$ ipython --no-banner

In [1]: import numpy as np

In [2]: np.set_printoptions(precision=2, suppress=True, linewidth=100)

In [3]: arr = np.load("dump.npy")

In [4]: arr
Out[4]: 
array([[-0.52, -0.33,  0.4 ,  0.68],
       [ 0.  , -0.91, -0.08, -0.4 ],
       [-0.83,  0.22, -0.02, -0.51],
       [-0.21, -0.07, -0.91,  0.34]])

In [5]: # orthonormal columns

In [6]: A2 = np.array([[-4, -4, -1], [3, -3, -4]])

In [7]: C = np.kron(A2, arr)

In [8]: np.linalg.matrix_rank(C)
Out[8]: np.int64(8)

In [9]: P = np.triu(np.array([[-1, 0, 3, 4], [-2, 3, -5, 5], [-3, -5, 5, 5], [3, -4, -1, 1]]), 1) + np.eye(4)

In [10]: A2 = P @ arr @ np.linalg.inv(P)

In [11]: np.round(np.linalg.det(A2), 2)
Out[11]: np.float64(-1.0)

In [12]: np.round(np.poly(A2), 2) + 0
Out[12]: array([ 1.  ,  1.11,  0.  , -1.11, -1.  ])

In [13]: round(float(np.trace(A2)), 2), round(float(np.trace(arr)), 2)
Out[13]: (-1.11, -1.11)

In [14]: q = arr.astype(float).copy()

In [15]: for j in range(4):
    ...:     q[:, j] -= q[:, :j] @ (q[:, :j].T @ q[:, j])
    ...:     q[:, j] /= np.linalg.norm(q[:, j])
    ...: 

In [16]: print(np.round(q.T @ q, 2) + 0)
[[1. 0. 0. 0.]
 [0. 1. 0. 0.]
 [0. 0. 1. 0.]
 [0. 0. 0. 1.]]

In [17]: round(np.linalg.det(2 * arr), 2), np.round(np.linalg.det(arr), 2)
Out[17]: (np.float64(-16.0), np.float64(-1.0))

In [18]: print(np.kron(np.eye(2, dtype=int), arr))
[[-0.52 -0.33  0.4   0.68 -0.   -0.    0.    0.  ]
 [ 0.   -0.91 -0.08 -0.4   0.   -0.   -0.   -0.  ]
 [-0.83  0.22 -0.02 -0.51 -0.    0.   -0.   -0.  ]
 [-0.21 -0.07 -0.91  0.34 -0.   -0.   -0.    0.  ]
 [-0.   -0.    0.    0.   -0.52 -0.33  0.4   0.68]
 [ 0.   -0.   -0.   -0.    0.   -0.91 -0.08 -0.4 ]
 [-0.    0.   -0.   -0.   -0.83  0.22 -0.02 -0.51]
 [-0.   -0.   -0.    0.   -0.21 -0.07 -0.91  0.34]]

In [19]: round(np.linalg.det(arr[::-1]), 2)
Out[19]: np.float64(-1.0)

In [20]: np.round(np.linalg.det(arr.T), 2)
Out[20]: np.float64(-1.0)

In [21]: np.round(np.einsum("ii->", arr), 2)
Out[21]: np.float64(-1.11)
